% python3 -q
>>> import numpy as np
>>> import numpy.linalg as la
>>> np.set_printoptions(suppress=True, linewidth=160)
>>> mat = np.loadtxt("x.csv", delimiter=",")
>>> mat
array([[-0.9771, -0.6469, -0.4777,  0.9121, -0.3095],
       [ 0.9989, -0.9941, -0.9959, -1.    , -0.598 ],
       [-0.3452, -0.821 ,  0.537 ,  0.5784,  0.9051],
       [-1.    , -0.7114, -0.9976,  0.9944, -0.9425],
       [-0.9595, -0.6169, -0.5717,  0.8643,  0.1586],
       [-0.9991, -0.8178, -0.8937,  0.9687, -0.9201],
       [-0.4542, -0.2543,  0.1293,  0.6963,  0.8243],
       [-0.9015, -0.6231, -0.3004,  0.1293, -0.991 ],
       [ 0.8832, -0.8337,  0.5299, -0.7259,  0.9901],
       [-0.9959, -0.6411, -0.9923,  0.02  , -0.9946],
       [-0.9906, -0.9626, -0.5649,  0.7487, -0.8538],
       [-0.9993, -0.9922, -0.9488,  0.8483, -0.6584],
       [ 0.2543, -0.2543, -0.7352, -0.7895,  0.1096],
       [-0.8717, -0.9536, -0.821 , -0.7616, -0.9527],
       [ 0.9789,  0.6107, -0.9498, -0.9991, -0.8741],
       [ 0.9595,  0.9595,  0.9693,  0.4382,  0.0699],
       [-0.9998, -0.9962, -0.5717,  0.9571, -0.9956],
       [-1.    , -0.226 , -0.9517,  0.9975, -0.9975],
       [-0.9976, -0.9914, -0.9762,  0.7658,  0.8717]])
>>> C = mat[[17, 4]].astype(float)
>>> for _ in range(3):
...     z = la.norm(mat[:, None] - C, axis=-1).argmin(axis=1)
...     C = np.array([mat[z == j].mean(axis=0) for j in range(2)])
... 
>>> z
array([0, 1, 1, 0, 0, 0, 1, 0, 1, 0, 0, 0, 1, 0, 1, 1, 0, 0, 0])
>>> np.round(C[1] - C[0], 4)
array([ 1.4423,  0.5382,  0.682 , -0.8778,  0.836 ])
>>> np.abs(C[1] - C[0]).argmax()
np.int64(0)
>>> C.round(4)
array([[-0.9743, -0.7649, -0.7556,  0.6204, -0.6321],
       [ 0.4679, -0.2267, -0.0736, -0.2574,  0.2038]])
>>> arr = np.array([[-0.1, 0.6, 0.6],
...     [0.8, 0.4, -1.8],
...     [0.1, 0.4, -0.9],
...     [0.1, -0.1, 2.1],
...     [-1.7, -0.2, 0.2],
...     [-0.1, 0.0, -0.8],
...     [-0.8, 0.3, 1.0],
...     [-1.5, 0.5, -1.4],
...     [0.2, 0.9, 0.7],
...     [1.5, 1.4, -0.2],
...     [1.8, -1.5, 0.4],
...     [1.8, 0.6, -0.1],
...     [-0.3, 0.0, 2.8],
...     [-0.3, 0.7, -0.2],
...     [0.5, 0.7, 0.6],
...     [0.4, -0.6, -0.2],
...     [1.8, 0.1, -0.4],
...     [-1.0, -0.7, 1.5],
...     [-0.2, -0.8, 0.2],
...     [-0.6, 0.0, 0.1],
...     [-0.2, 0.0, -1.6],
...     [-1.8, -1.2, 0.9],
...     [-0.9, 1.3, 0.8],
...     [-0.3, -0.2, 0.1],
...     [0.8, -0.3, -1.0]])
>>> arr[6] *= 5
>>> arr
array([[-0.1,  0.6,  0.6],
       [ 0.8,  0.4, -1.8],
       [ 0.1,  0.4, -0.9],
       [ 0.1, -0.1,  2.1],
       [-1.7, -0.2,  0.2],
       [-0.1,  0. , -0.8],
       [-4. ,  1.5,  5. ],
       [-1.5,  0.5, -1.4],
       [ 0.2,  0.9,  0.7],
       [ 1.5,  1.4, -0.2],
       [ 1.8, -1.5,  0.4],
       [ 1.8,  0.6, -0.1],
       [-0.3,  0. ,  2.8],
       [-0.3,  0.7, -0.2],
       [ 0.5,  0.7,  0.6],
       [ 0.4, -0.6, -0.2],
       [ 1.8,  0.1, -0.4],
       [-1. , -0.7,  1.5],
       [-0.2, -0.8,  0.2],
       [-0.6,  0. ,  0.1],
       [-0.2,  0. , -1.6],
       [-1.8, -1.2,  0.9],
       [-0.9,  1.3,  0.8],
       [-0.3, -0.2,  0.1],
       [ 0.8, -0.3, -1. ]])
>>> cov = np.cov(arr, rowvar=False)
>>> np.median(arr, axis=0)
array([-0.1,  0. ,  0.1])
>>> cov.shape
(3, 3)
>>> np.round(la.eigvalsh(cov)[::-1], 4)
array([2.9352, 0.8738, 0.5586])
>>> np.round(np.polyfit(arr[:, 2], arr[:, 0], 1), 4)
array([-0.472 ,  0.0117])
>>> A = np.load("layer9.npy")
>>> A
array([[-7., -2.,  0.,  0.],
       [-2., -1., -2.,  0.],
       [ 0., -2., -5., -2.],
       [ 0.,  0., -2., -8.]])
>>> vals, vecs = la.eig(A)
>>> round(np.prod(vals), 4)
np.float64(-116.0)
>>> np.round(A @ vecs[:, 0] - vals[0] * vecs[:, 0], 4) + 0
array([0., 0., 0., 0.])
>>> vals.round(4)
array([ 0.3623, -4.5893, -7.6314, -9.1416])
>>> Y = np.array([[2]])
>>> C = np.array([[-2]])
>>> feats = np.block([[Y, np.zeros((1, 1))], [np.zeros((1, 1)), C]])
>>> feats
array([[ 2.,  0.],
       [ 0., -2.]])
>>> round(float(la.eigvalsh(feats).min()), 4)
-2.0
>>> [round(float(la.det(feats[:i, :i])), 2) + 0 for i in range(1, 3)]
[2.0, -4.0]
>>> try:
...     la.cholesky(feats)
... except la.LinAlgError as e:
...     print(repr(e))
... 
LinAlgError('Matrix is not positive definite')
>>> r0, g = feats[1], feats[0]
>>> r0 @ g
np.float64(0.0)
>>> p = (r0 @ g) / (r0 @ r0) * r0
>>> p
array([ 0., -0.])
>>> la.matrix_rank(np.outer(r0, g))
np.int64(1)
>>> g - p
array([2., 0.])
>>> np.outer(r0, g)
array([[ 0.,  0.],
       [-4., -0.]])
>>> vals, vecs = la.eigh(feats)
>>> x = np.array([-1, -1])
>>> x @ feats @ x / (x @ x), vals[0], vals[-1]
(np.float64(0.0), np.float64(-2.0), np.float64(2.0))
>>> np.abs(feats).sum(axis=1).max(), np.abs(vals).max()
(np.float64(2.0), np.float64(2.0))
>>> Y = la.inv(feats)
>>> round(la.det(feats) * la.det(Y), 4)
np.float64(1.0)
>>> np.round(la.det(feats) * Y, 4)
array([[-2., -0.],
       [ 0.,  2.]])
>>> np.round(la.inv(Y), 4)
array([[ 2.,  0.],
       [-0., -2.]])
>>> np.round(la.cond(feats), 4)
np.float64(1.0)
>>> E = np.loadtxt("m.csv", delimiter=",")
>>> E.round(4)
array([[0.25  , 0.25  , 0.    , 0.    , 0.25  , 0.25  ],
       [0.    , 1.    , 0.    , 0.    , 0.    , 0.    ],
       [0.2   , 0.2   , 0.2   , 0.2   , 0.    , 0.2   ],
       [0.25  , 0.    , 0.    , 0.25  , 0.25  , 0.25  ],
       [0.    , 0.    , 0.    , 0.    , 1.    , 0.    ],
       [0.    , 0.3333, 0.    , 0.3333, 0.    , 0.3333]])
>>> r0 = np.array([-3, 2, -3, -2, -2, 0])
>>> Y = E + np.outer(r0, np.eye(6)[4])
>>> np.round(la.det(Y) / la.det(E), 4), np.round(1 + la.solve(E, r0)[4], 4)
(np.float64(-1.0), np.float64(-1.0))
>>> Y.round(4)
array([[ 0.25  ,  0.25  ,  0.    ,  0.    , -2.75  ,  0.25  ],
       [ 0.    ,  1.    ,  0.    ,  0.    ,  2.    ,  0.    ],
       [ 0.2   ,  0.2   ,  0.2   ,  0.2   , -3.    ,  0.2   ],
       [ 0.25  ,  0.    ,  0.    ,  0.25  , -1.75  ,  0.25  ],
       [ 0.    ,  0.    ,  0.    ,  0.    , -1.    ,  0.    ],
       [ 0.    ,  0.3333,  0.    ,  0.3333,  0.    ,  0.3333]])
>>> r0 = np.array([3, 5, 3])
>>> np.polyval(r0, E[2])
array([4.12, 4.12, 4.12, 4.12, 3.  , 4.12])
>>> np.round(np.array([np.convolve(row, r0, "same") for row in E]), 4)
array([[2.    , 2.    , 0.75  , 0.75  , 2.    , 2.    ],
       [3.    , 5.    , 3.    , 0.    , 0.    , 0.    ],
       [1.6   , 2.2   , 2.2   , 1.6   , 1.2   , 1.    ],
       [1.25  , 0.75  , 0.75  , 2.    , 2.75  , 2.    ],
       [0.    , 0.    , 0.    , 3.    , 5.    , 3.    ],
       [1.    , 1.6667, 2.    , 1.6667, 2.    , 1.6667]])
>>> np.cross(E[2, :3], E[4, :3])
array([0., 0., 0.])
>>> np.round(np.convolve(E[2], r0), 4)
array([0.6, 1.6, 2.2, 2.2, 1.6, 1.2, 1. , 0.6])
>>> P = mat @ la.solve(mat.T @ mat, mat.T)
>>> np.round(P @ mat[:, 4], 4)
array([-0.3095, -0.598 ,  0.9051, -0.9425,  0.1586, -0.9201,  0.8243, -0.991 ,  0.9901, -0.9946, -0.8538, -0.6584,  0.1096, -0.9527, -0.8741,  0.0699, -0.9956,
       -0.9975,  0.8717])
>>> la.matrix_rank(np.eye(19) - P)
np.int64(14)
>>> rng = np.random.default_rng(9671)
>>> Y = E + rng.integers(-2, 3, (6, 3)) @ rng.integers(-2, 3, (3, 6))
>>> Y.round(4)
array([[-5.75  ,  0.25  , -8.    , -2.    , -3.75  ,  2.25  ],
       [ 3.    ,  5.    ,  2.    , -3.    ,  0.    ,  1.    ],
       [-2.8   , -1.8   , -2.8   ,  1.2   , -1.    ,  0.2   ],
       [ 1.25  ,  4.    ,  1.    , -2.75  , -0.75  , -0.75  ],
       [-8.    , -2.    , -8.    ,  0.    , -3.    , -1.    ],
       [-5.    ,  4.3333, -2.    , -2.6667, -4.    , -6.6667]])
>>> np.round(Y - E, 4)
array([[-6.,  0., -8., -2., -4.,  2.],
       [ 3.,  4.,  2., -3.,  0.,  1.],
       [-3., -2., -3.,  1., -1.,  0.],
       [ 1.,  4.,  1., -3., -1., -1.],
       [-8., -2., -8.,  0., -4., -1.],
       [-5.,  4., -2., -3., -4., -7.]])
>>> la.matrix_rank(Y - E, tol=1e-8)
np.int64(3)
>>> np.round(la.svd(Y - E, compute_uv=False), 4) + 0
array([18.2455, 10.6344,  6.1652,  0.    ,  0.    ,  0.    ])
>>> O, vecs = la.qr(E[:, :1])[0], la.qr(E[:, 1:])[0]
>>> sigma = la.svd(O.T @ vecs, compute_uv=False)
>>> np.round(np.degrees(np.arccos(sigma.clip(0, 1))), 4)
array([28.2799])
>>> round(la.norm(O @ O.T - vecs @ vecs.T, 2), 4)
np.float64(1.0)
>>> X = np.load("mat.npy")
>>> X
array([[0, 1],
       [1, 0]])
>>> la.matrix_power(X, 100)
array([[1, 0],
       [0, 1]])
>>> X @ np.ones(2)
array([1., 1.])
>>> la.matrix_power(X, 2)
array([[1, 0],
       [0, 1]])
>>> p = np.eye(2)[1]
>>> for _ in range(6):
...     p = p @ X
...     print(p.round(4))
... 
[1. 0.]
[0. 1.]
[1. 0.]
[0. 1.]
[1. 0.]
[0. 1.]
>>> z = rng.permutation(2)
>>> z
array([1, 0])
>>> Y = X[z][:, z]
>>> Y
array([[0, 1],
       [1, 0]])
>>> np.allclose(Y, X)
True
>>> np.round(la.det(Y), 4), round(float(la.det(X[z])), 4)
(np.float64(-1.0), 1.0)
>>> np.round(la.norm(X) ** 2 / la.norm(X, 2) ** 2, 4)
np.float64(2.0)
>>> X[0] @ X[1]
np.int64(0)
>>> np.round(la.norm(X, axis=0), 4)
array([1., 1.])
>>> np.round(la.norm(X, "nuc"), 4)
np.float64(2.0)
>>> la.norm(X, axis=1).argmax()
np.int64(0)
>>> data = np.loadtxt("sample11.csv", delimiter=",")
>>> data
array([[ 3.,  0.,  5.,  0.,  5.],
       [ 0.,  0.,  0.,  0.,  0.],
       [ 5.,  0., -5.,  0.,  2.],
       [ 0.,  0.,  0.,  3.,  0.],
       [ 5.,  0.,  4.,  0.,  5.]])
>>> cov = mat.T @ mat
>>> np.round(la.eigvalsh(cov)[::-1], 4)
array([38.6152, 13.1189,  7.0103,  2.1438,  1.7358])
>>> la.matrix_rank(cov)
np.int64(5)
>>> (mat @ mat.T).shape
(19, 19)
>>> np.allclose(cov, cov.T)
True
>>> round(float(np.trace(cov)), 4), round(float((mat ** 2).sum()), 4)
(62.624, 62.624)
